In [1]: import numpy as np

In [2]: np.set_printoptions(precision=2, suppress=True, linewidth=120, legacy="1.25")

In [3]: Z = np.array([[0, 0, 4, 6], [6, 4, 7, 5], [6, 5, 5, 8]])

In [4]: data = np.repeat(Z, 10 // 3, axis=0)

In [5]: rng = np.random.default_rng(626438)

In [6]: data = data + 0.1 * rng.normal(size=data.shape)

In [7]: data
Out[7]: 
array([[-0.05,  0.03,  4.  ,  6.07],
       [ 0.08,  0.03,  4.04,  5.95],
       [-0.03,  0.03,  3.92,  6.02],
       [ 6.06,  4.08,  7.23,  5.05],
       [ 5.88,  4.04,  6.87,  4.95],
       [ 6.11,  3.82,  6.95,  5.1 ],
       [ 6.04,  4.93,  5.07,  7.93],
       [ 6.17,  5.1 ,  4.68,  8.04],
       [ 5.93,  5.07,  5.13,  7.98]])

In [8]: out = np.array([[3, 2], [3, 3], [2, 0], [2, 2]])

In [9]: out @ data
---------------------------------------------------------------------------
ValueError                                Traceback (most recent call last)
Cell In[9], line 1
----> 1 out @ data

ValueError: matmul: Input operand 1 has a mismatch in its core dimension 0, with gufunc signature (n?,k),(k,m?)->(n?,m?) (size 9 is different from 2)

In [10]: np.einsum("ij,ij->i", data, data)
Out[10]: array([ 52.84,  51.77,  51.63, 131.15, 122.55, 126.25, 149.47, 150.66, 150.86])

In [11]: np.einsum("ij->j", data)
Out[11]: array([36.19, 27.14, 47.9 , 57.09])

In [12]: q, r_ = np.linalg.qr(data)

In [13]: q.shape, r_.shape
Out[13]: ((9, 4), (4, 4))

In [14]: round(float(abs(r_[0, 0])), 2), np.round(np.linalg.norm(data[:, 0]), 2)
Out[14]: (14.78, 14.78)

In [15]: def softmax(z):
    ...:     e = np.exp(z - z.max(axis=-1, keepdims=True))
    ...:     return e / e.sum(axis=-1, keepdims=True)
    ...: 

In [16]: np.round(softmax(data[2]), 2) + 0
Out[16]: array([0.  , 0.  , 0.11, 0.89])

In [17]: att = data @ data.T / np.sqrt(4)

In [18]: np.round(softmax(att + np.triu(np.full(att.shape, -np.inf), 1)), 2) + 0
Out[18]: 
array([[1.  , 0.  , 0.  , 0.  , 0.  , 0.  , 0.  , 0.  , 0.  ],
       [0.56, 0.44, 0.  , 0.  , 0.  , 0.  , 0.  , 0.  , 0.  ],
       [0.4 , 0.3 , 0.3 , 0.  , 0.  , 0.  , 0.  , 0.  , 0.  ],
       [0.  , 0.  , 0.  , 1.  , 0.  , 0.  , 0.  , 0.  , 0.  ],
       [0.  , 0.  , 0.  , 0.89, 0.11, 0.  , 0.  , 0.  , 0.  ],
       [0.  , 0.  , 0.  , 0.7 , 0.08, 0.21, 0.  , 0.  , 0.  ],
       [0.  , 0.  , 0.  , 0.  , 0.  , 0.  , 1.  , 0.  , 0.  ],
       [0.  , 0.  , 0.  , 0.  , 0.  , 0.  , 0.41, 0.59, 0.  ],
       [0.  , 0.  , 0.  , 0.  , 0.  , 0.  , 0.27, 0.34, 0.39]])

In [19]: np.round(softmax(att), 2) + 0
Out[19]: 
array([[0.  , 0.  , 0.  , 0.  , 0.  , 0.  , 0.34, 0.22, 0.44],
       [0.  , 0.  , 0.  , 0.  , 0.  , 0.  , 0.34, 0.22, 0.44],
       [0.  , 0.  , 0.  , 0.  , 0.  , 0.  , 0.33, 0.22, 0.44],
       [0.  , 0.  , 0.  , 0.09, 0.01, 0.03, 0.29, 0.2 , 0.39],
       [0.  , 0.  , 0.  , 0.07, 0.01, 0.02, 0.3 , 0.21, 0.39],
       [0.  , 0.  , 0.  , 0.07, 0.01, 0.02, 0.3 , 0.21, 0.39],
       [0.  , 0.  , 0.  , 0.  , 0.  , 0.  , 0.27, 0.35, 0.38],
       [0.  , 0.  , 0.  , 0.  , 0.  , 0.  , 0.26, 0.37, 0.37],
       [0.  , 0.  , 0.  , 0.  , 0.  , 0.  , 0.27, 0.34, 0.39]])

In [20]: softmax(att)[2] @ data
Out[20]: array([6.02, 5.02, 5.03, 7.95])

In [21]: softmax(att).round(6).argmax(axis=1)
Out[21]: array([8, 8, 8, 8, 8, 8, 8, 7, 8])
